$ python3 -q
>>> import numpy as np
>>> np.set_printoptions(precision=1, suppress=True, linewidth=120)
>>> M = np.load("run6.npy")
>>> M
array([[  1,  28, -16,  -1, -25],
       [ -9,  14,  -6,   9,  -7],
       [ -1, -23,  13,   1,  21],
       [-15, -10,  10,  15,  15],
       [-22,   4,   4,  22,   6],
       [ -7,  35, -17,   7, -29],
       [  4,  -2,  -2,  -4,   4],
       [ -3,  34, -18,   3, -29],
       [ -1,  29, -15,   1, -27]])
>>> r = np.linalg.matrix_rank(M)
>>> r
np.int64(3)
>>> null = np.linalg.svd(M)[2][r:].T
>>> np.allclose(M @ null, 0)
True
>>> [int(np.linalg.matrix_rank(np.delete(M, i, axis=0))) for i in range(9)]
[3, 3, 3, 3, 3, 3, 3, 3, 3]
>>> [int(np.linalg.matrix_rank(M[:i])) for i in range(1, len(M) + 1)]
[1, 2, 3, 3, 3, 3, 3, 3, 3]
>>> null.shape
(5, 2)
>>> ang = np.radians(180)
>>> r_ = np.eye(5)
>>> r_[0, 0] = r_[2, 2] = np.cos(ang)
>>> r_[0, 2], r_[2, 0] = -np.sin(ang), np.sin(ang)
>>> r_.round(1) + 0
array([[-1.,  0.,  0.,  0.,  0.],
       [ 0.,  1.,  0.,  0.,  0.],
       [ 0.,  0., -1.,  0.,  0.],
       [ 0.,  0.,  0.,  1.,  0.],
       [ 0.,  0.,  0.,  0.,  1.]])
>>> out = M @ r_.T
>>> np.allclose(M @ M.T, out @ out.T)
True
>>> np.abs(out - M).max(axis=0)
array([44.,  0., 36.,  0.,  0.])
>>> round(np.linalg.det(r_), 1), np.trace(r_)
(np.float64(1.0), np.float64(1.0))
>>> out
array([[ -1.,  28.,  16.,  -1., -25.],
       [  9.,  14.,   6.,   9.,  -7.],
       [  1., -23., -13.,   1.,  21.],
       [ 15., -10., -10.,  15.,  15.],
       [ 22.,   4.,  -4.,  22.,   6.],
       [  7.,  35.,  17.,   7., -29.],
       [ -4.,  -2.,   2.,  -4.,   4.],
       [  3.,  34.,  18.,   3., -29.],
       [  1.,  29.,  15.,   1., -27.]])
>>> data = np.load("a.npy")
>>> data.round(1) + 0
array([[-0.6, -1.8, -1.4, -0.7, -1.2, -2.5, -0.9,  1. ],
       [ 4.1,  1.5, -0.9, -2. ,  1.4, -2.3, -0.2,  1.2],
       [ 2.2,  2.2,  0. ,  0.2,  1.2,  0.8,  0.6, -0.4],
       [-0.3, -0.1, -0.8, -0.1, -0.3, -1.2, -0.4,  0.2],
       [-3. , -0.9,  1.5,  0.4, -0.1,  1.3,  0. , -0.5],
       [-0.5, -1.4,  0.1, -1.1, -0.2, -1.2, -0.6,  0.8],
       [-3.6,  0.7,  1.3,  3.3, -0.5,  4.2,  1. , -2.3]])
>>> Uu, s, Vh = np.linalg.svd(data)
>>> np.argmax(s[:-1] / (s[1:] + 1e-6)) + 1
np.int64(4)
>>> s.round(1) + 0
array([9.6, 5.9, 2.1, 0.8, 0. , 0. , 0. ])
>>> out = Uu[:, :4] @ np.diag(s[:4]) @ Vh[:4]
>>> np.round(np.abs(data - out).max(), 1)
np.float64(0.0)
>>> np.round(np.linalg.norm(data - out) / np.linalg.norm(data), 1)
np.float64(0.0)
